>>> import numpy as np
>>> np.set_printoptions(suppress=True, linewidth=100)
>>> W0 = np.loadtxt("layer2.csv", delimiter=",")
>>> print(W0.round(1) + 0)
[[-0.6  0.7 -0.3  0.2 -0.3]
 [-0.6 -0.6  0.  -0.4 -0.4]
 [ 0.1 -0.4 -0.7  0.5  0. ]
 [ 0.6  0.1 -0.2 -0.3 -0.7]
 [ 0.   0.1 -0.5 -0.7  0.5]]
>>> B = W0 / np.sqrt((W0 ** 2).mean(axis=1, keepdims=True))
>>> print(B[3].round(1))
[ 1.3  0.2 -0.5 -0.7 -1.6]
>>> print(np.linalg.matrix_rank(B) == np.linalg.matrix_rank(W0))
True
>>> print(np.round(W0 - W0.mean(axis=1, keepdims=True), 1) + 0)
[[-0.5  0.8 -0.3  0.2 -0.2]
 [-0.2 -0.2  0.4  0.   0. ]
 [ 0.2 -0.3 -0.6  0.6  0.1]
 [ 0.7  0.2 -0.1 -0.2 -0.6]
 [ 0.1  0.2 -0.4 -0.6  0.6]]
>>> print(np.linalg.matrix_rank(W0 - W0.mean(axis=1, keepdims=True)))
4
>>> print(np.round(np.linalg.norm(B, axis=1), 1))
[2.2 2.2 2.2 2.2 2.2]
>>> rng = np.random.default_rng(5856)
>>> B = W0 + rng.integers(-2, 3, (5, 3)) @ rng.integers(-2, 3, (3, 5))
>>> print(B.round(1) + 0)
[[ -2.6  -0.3  -6.3  -0.8 -10.3]
 [ -6.6   5.4  -2.   -2.4  -0.4]
 [  0.1  -4.4  -1.7  -0.5   0. ]
 [  0.6   8.1   1.8   1.7  -0.7]
 [  2.   -1.9  -3.5   0.3  -7.5]]
>>> print(np.abs(B - W0).sum(axis=1))
[20. 16.  6. 12. 16.]
>>> x0 = np.array([-2, 1, 2, 0, 5])
>>> print(5 - np.linalg.matrix_rank(W0 - np.eye(5), tol=1e-8))
1
>>> print(np.round(np.linalg.inv(W0), 1) + 0)
[[-0.6 -0.6  0.1  0.6  0. ]
 [ 0.7 -0.6 -0.4  0.1  0.1]
 [-0.3  0.  -0.7 -0.2 -0.5]
 [ 0.2 -0.4  0.5 -0.3 -0.7]
 [-0.3 -0.4  0.  -0.7  0.5]]
>>> print(round(float(np.linalg.norm(x0)), 1), np.round(np.linalg.norm(W0 @ x0), 1))
5.8 5.8
>>> print(np.round(np.linalg.det(W0), 1))
1.0
>>> print(np.round(np.sort(np.abs(np.degrees(np.angle(np.linalg.eigvals(W0))))), 1))
[  0.  111.3 111.3 168.8 168.8]
>>> feats = np.load("test19.npy")
>>> print(feats.round(1) + 0)
[[ 0.4 -0.5 -0.5 -0.1 -0.6]
 [ 0.9  0.3  0.3  0.   0.1]
 [ 0.1 -0.4 -0.1 -0.7  0.6]
 [ 0.  -0.7  0.7  0.1 -0.1]
 [-0.1  0.3  0.3 -0.7 -0.5]]
>>> B = feats + rng.integers(-2, 3, (5, 2)) @ rng.integers(-2, 3, (2, 5))
>>> print(B.round(1))
[[ 2.4 -0.5 -0.5  1.9 -2.6]
 [ 2.9 -1.7 -0.7  1.  -0.9]
 [-2.9  3.6  1.9 -1.7  1.6]
 [ 1.  -0.7  0.7  1.1 -1.1]
 [-4.1  4.3  2.3 -2.7  1.5]]
>>> print(np.round(B - feats, 1))
[[ 2.  0.  0.  2. -2.]
 [ 2. -2. -1.  1. -1.]
 [-3.  4.  2. -1.  1.]
 [ 1.  0.  0.  1. -1.]
 [-4.  4.  2. -2.  2.]]
>>> print(np.abs(B - feats).sum(axis=1))
[ 6.  7. 11.  3. 14.]
>>> print(np.linalg.matrix_rank(B - feats, tol=1e-8))
2
>>> x0 = np.array([-2, 0, -3, -1, 3])
>>> y = B @ x0
>>> print(y.round(1))
[-13.1  -7.4   6.7  -8.4   8.3]
>>> print(np.round(np.linalg.solve(B, 4 * y), 1) + 0)
[ -8.   0. -12.  -4.  12.]
>>> print(np.round(np.linalg.solve(B, B[:, 2]), 1) + 0)
[0. 0. 1. 0. 0.]
>>> x0 = np.array([-1, -2, -2, -2, 2])
>>> print(np.sign((feats @ x0).round(6)))
[ 1. -1.  1. -1. -1.]
>>> print(np.linalg.norm(feats @ x0) <= np.linalg.norm(feats, 2) * np.linalg.norm(x0) + 1e-9)
True
>>> blk = np.stack([feats, 5 * feats, feats[::-1]])
>>> print(blk.shape)
(3, 5, 5)
>>> print(np.round(feats @ feats.T, 1) + 0)
[[1. 0. 0. 0. 0.]
 [0. 1. 0. 0. 0.]
 [0. 0. 1. 0. 0.]
 [0. 0. 0. 1. 0.]
 [0. 0. 0. 0. 1.]]
>>> mat = np.load("case9.npy")
>>> print(mat)
[[-0.1  0.3 -1.5 -0.2  0.5  0.6]
 [-0.1  0.3 -1.5  0.1 -0.5 -0.5]]
>>> B = mat + rng.integers(-2, 3, (2, 1)) @ rng.integers(-2, 3, (1, 6))
>>> print(B)
[[-4.1 -3.7 -3.5 -4.2 -1.5  0.6]
 [ 1.9  2.3 -0.5  2.1  0.5 -0.5]]
>>> print(np.abs(B - mat).sum(axis=1))
[16.  8.]
>>> print(np.round(np.linalg.svd(B - mat, compute_uv=False), 1) + 0)
[8.4 0. ]
>>> print(np.round(B - mat, 1))
[[-4. -4. -2. -4. -2.  0.]
 [ 2.  2.  1.  2.  1.  0.]]
>>> print(np.abs(B).max())
4.2
>>> print(np.round(B.sum(axis=0), 1))
[-2.2 -1.4 -4.  -2.1 -1.   0.1]
>>> print(np.round(B.mean(axis=0), 1) + 0)
[-1.1 -0.7 -2.  -1.  -0.5  0. ]
>>> print(B.shape)
(2, 6)
>>> print(np.round(np.diff(B, axis=0), 1))
[[ 6.   6.   3.   6.3  2.  -1.1]]
>>> B = np.array([[0, 1, 3], [0, 0, 3], [3, 0, 3], [1, 1, 2], [2, 3, 0], [2, 2, 1]])
>>> print(np.round(np.einsum("ik,kj->ij", mat, B), 1))
[[-2.5  2.4 -3.7]
 [-6.4 -2.5 -4.2]]
>>> print(np.round(mat @ B, 1))
[[-2.5  2.4 -3.7]
 [-6.4 -2.5 -4.2]]
>>> print(np.linalg.matrix_rank(np.vstack([mat, B.T])))
5
>>> x0 = np.array([1, 1, 2, 2, 0, 0])
>>> print(mat @ np.eye(6)[3])
[-0.2  0.1]
>>> print(np.sign((mat @ x0).round(6)))
[-1. -1.]
>>> print(np.round(mat @ np.ones(6), 1))
[-0.4 -2.2]
>>> print(mat * x0)
[[-0.1  0.3 -3.  -0.4  0.   0. ]
 [-0.1  0.3 -3.   0.2 -0.  -0. ]]
>>> print((mat @ x0).argmax())
1
>>> print(np.round((mat * x0).sum(axis=1), 1))
[-3.2 -2.6]
>>> print(mat @ x0)
[-3.2 -2.6]
